In [1]: import numpy as np

In [2]: np.set_printoptions(precision=1, suppress=True, linewidth=100, sign=" ")

In [3]: F = np.loadtxt("m.csv", delimiter=",")

In [4]: F
Out[4]: 
array([[ -3.,   5.,  -1.],
       [  2.,   6.,  -3.],
       [  0.,  10.,  -3.],
       [ -3.,  10.,   1.],
       [ -4.,   8.,  -3.],
       [ -7.,  12.,   0.],
       [ -4.,  13.,  -2.],
       [ -3.,  17.,  -5.],
       [  0.,  15.,  -4.],
       [  3.,  12.,  -5.],
       [  2.,  10., -10.],
       [  5.,   5., -11.],
       [  1.,   0.,  -7.]])

In [5]: cen = F - F.mean(axis=0)

In [6]: V = np.linalg.svd(cen)[2][:2]

In [7]: M2 = cen - cen @ V.T @ V

In [8]: (cen @ V.T).std(axis=0)
Out[8]: array([ 5.1,  3.7])

In [9]: A = np.loadtxt("data.csv", delimiter=",")

In [10]: A
Out[10]: 
array([[ 4.,  0.,  0.,  0.,  0.,  0.,  0.,  0.,  0.],
       [ 0.,  8., -2.,  0.,  2.,  4.,  2., -4., -6.],
       [ 0., -2.,  5.,  0., -1., -2., -1.,  2.,  3.],
       [ 0.,  0.,  0.,  4.,  0.,  0.,  0.,  0.,  0.],
       [ 0.,  2., -1.,  0.,  5.,  2.,  1., -2., -3.],
       [ 0.,  4., -2.,  0.,  2.,  8.,  2., -4., -6.],
       [ 0.,  2., -1.,  0.,  1.,  2.,  5., -2., -3.],
       [ 0., -4.,  2.,  0., -2., -4., -2.,  8.,  6.],
       [ 0., -6.,  3.,  0., -3., -6., -3.,  6., 13.]])

In [11]: # 3 blocks once reordered

In [12]: ev, V = np.linalg.eigvalsh(A)
---------------------------------------------------------------------------
ValueError                                Traceback (most recent call last)
Cell In[12], line 1
----> 1 ev, V = np.linalg.eigvalsh(A)

ValueError: too many values to unpack (expected 2)

In [13]: ev, V = np.linalg.eigh(A)

In [14]: (ev > 1e-8).sum(), (ev < -1e-8).sum()
Out[14]: (np.int64(9), np.int64(0))

In [15]: np.linalg.svd(A, compute_uv=False)
Out[15]: array([ 28.,   4.,   4.,   4.,   4.,   4.,   4.,   4.,   4.])

In [16]: np.round(V @ np.diag(ev) @ V.T, 1) + 0
Out[16]: 
array([[ 4.,  0.,  0.,  0.,  0.,  0.,  0.,  0.,  0.],
       [ 0.,  8., -2.,  0.,  2.,  4.,  2., -4., -6.],
       [ 0., -2.,  5.,  0., -1., -2., -1.,  2.,  3.],
       [ 0.,  0.,  0.,  4.,  0.,  0.,  0.,  0.,  0.],
       [ 0.,  2., -1.,  0.,  5.,  2.,  1., -2., -3.],
       [ 0.,  4., -2.,  0.,  2.,  8.,  2., -4., -6.],
       [ 0.,  2., -1.,  0.,  1.,  2.,  5., -2., -3.],
       [ 0., -4.,  2.,  0., -2., -4., -2.,  8.,  6.],
       [ 0., -6.,  3.,  0., -3., -6., -3.,  6., 13.]])

In [17]: np.linalg.eigvalsh(A @ A)
Out[17]: array([  16.,   16.,   16.,   16.,   16.,   16.,   16.,   16.,  784.])

In [18]: ev.sum(), np.trace(A)
Out[18]: (np.float64(60.0), np.float64(60.0))
